$ ipython --no-banner

In [1]: import numpy as np

In [2]: from numpy import linalg as LA

In [3]: np.set_printoptions(precision=2, suppress=True, linewidth=200, sign=" ")

In [4]: X = np.array([[0.2, 0.5, 0.5, 1.9, 0.2],
   ...:     [-0.7, 0.2, 1.6, 1.4, -1.1],
   ...:     [-0.1, -1.8, -1.8, 1.9, 1.5],
   ...:     [-0.3, -0.7, 0.7, 0.9, 0.3],
   ...:     [0.6, 0.5, 0.3, 0.3, 0.2]])

In [5]: X[:, 4] *= 5

In [6]: X
Out[6]: 
array([[ 0.2,  0.5,  0.5,  1.9,  1. ],
       [-0.7,  0.2,  1.6,  1.4, -5.5],
       [-0.1, -1.8, -1.8,  1.9,  7.5],
       [-0.3, -0.7,  0.7,  0.9,  1.5],
       [ 0.6,  0.5,  0.3,  0.3,  1. ]])

In [7]: round(float(LA.det(2 * X)), 2), np.round(LA.det(X), 2)
Out[7]: (278.18, np.float64(8.69))

In [8]: round(float(np.einsum("ii->", X)), 2)
Out[8]: 0.5

In [9]: np.round(LA.det(X[::-1]), 2)
Out[9]: np.float64(8.69)

In [10]: np.poly(X)
Out[10]: array([  1.  ,  -0.5 ,   0.51,  -9.38, -34.58,  -8.69])

In [11]: round(LA.eigvals(X).sum().real, 2)
Out[11]: np.float64(0.5)

In [12]: X.sum(axis=0)
Out[12]: array([-0.3, -1.3,  1.3,  6.4,  5.5])

In [13]: X.shape
Out[13]: (5, 5)

In [14]: np.diff(X, axis=0)
Out[14]: 
array([[-0.9, -0.3,  1.1, -0.5, -6.5],
       [ 0.6, -2. , -3.4,  0.5, 13. ],
       [-0.2,  1.1,  2.5, -1. , -6. ],
       [ 0.9,  1.2, -0.4, -0.6, -0.5]])

In [15]: LA.svd(X, compute_uv=False)
Out[15]: array([ 9.96,  3.19,  1.6 ,  0.9 ,  0.19])

In [16]: np.unravel_index(np.abs(X).argmax(), X.shape)
Out[16]: (np.int64(2), np.int64(4))

In [17]: round(LA.norm(X), 2)
Out[17]: np.float64(10.62)

In [18]: np.count_nonzero(X)
Out[18]: np.int64(25)

In [19]: vec = np.array([2, 5, 0, -1, 5])

In [20]: np.einsum("ij,j->i", X, vec)
Out[20]: array([  6. , -29.3,  26.4,   2.5,   8.4])

In [21]: X @ np.ones(5)
Out[21]: array([ 4.1, -3. ,  5.7,  2.1,  2.7])

In [22]: (X * vec).sum(axis=1)
Out[22]: array([  6. , -29.3,  26.4,   2.5,   8.4])
